$ python -q
>>> import numpy as np
>>> np.set_printoptions(suppress=True, linewidth=100)
>>> W0 = np.loadtxt("block11.csv", delimiter=",")
>>> W0
array([[ 1.3 ,  0.6 , -0.3 , -1.6 ,  0.  ],
       [ 0.7 ,  1.2 ,  0.5 , -1.1 , -0.1 ],
       [ 0.  ,  1.  ,  0.  , -0.6 ,  0.2 ],
       [ 0.5 ,  0.82,  0.61,  1.7 ,  0.98],
       [-1.1 ,  1.4 , -0.2 , -0.8 , -0.2 ],
       [ 0.5 ,  0.8 ,  0.6 ,  1.7 ,  1.  ],
       [ 0.4 , -1.2 , -0.7 , -1.3 , -1.2 ],
       [ 0.3 , -0.8 ,  0.4 ,  0.6 , -0.5 ]])
>>> out = np.c_[W0[:, :1] @ np.array([[3]]), np.array([-3, -4, 3, -4, -3, 0, 5, 5])]
>>> out.round(2)
array([[ 3.9, -3. ],
       [ 2.1, -4. ],
       [ 0. ,  3. ],
       [ 1.5, -4. ],
       [-3.3, -3. ],
       [ 1.5,  0. ],
       [ 1.2,  5. ],
       [ 0.9,  5. ]])
>>> np.linalg.matrix_rank(np.c_[W0, out])
np.int64(6)
>>> np.round(np.linalg.norm(np.linalg.qr(W0)[0].T @ out, axis=0) ** 2 / ((out ** 2).sum(axis=0) + 1e-12), 2)
array([1.  , 0.58])
>>> np.round(np.linalg.norm(out - W0 @ np.linalg.lstsq(W0, out)[0], axis=0), 2) + 0
array([0.  , 6.77])
>>> w1 = np.array([[0, 2, 0, 2, 3, 1],
...     [3, 2, 2, 5, 0, 1],
...     [1, 2, 4, 3, 2, 1],
...     [2, 2, 0, 3, 2, 2],
...     [0, 5, 1, 1, 2, 0]])
>>> b = np.array([0, -4, 5, -5, -1, -5])
>>> act = np.maximum(W0 @ w1 + b, 0)
>>> np.linalg.matrix_rank(act)
np.int64(6)
>>> (act > 0).astype(int)
array([[0, 0, 1, 0, 0, 0],
       [1, 0, 1, 1, 0, 0],
       [1, 0, 1, 0, 0, 0],
       [1, 1, 1, 1, 1, 1],
       [1, 0, 1, 0, 0, 0],
       [1, 1, 1, 1, 1, 1],
       [0, 0, 0, 0, 0, 0],
       [0, 0, 1, 0, 1, 0]])
>>> Z = np.array([[4, 2, 7], [3, 6, 0], [8, 9, 5], [6, 3, 8], [5, 7, 0], [7, 9, 6]])
>>> w1 @ Z
array([[40, 48, 22],
       [71, 60, 77],
       [77, 82, 57],
       [56, 57, 50],
       [39, 56, 13]])
>>> (act @ Z).round(6).argmax(axis=1)
array([1, 1, 1, 1, 1, 1, 0, 1])
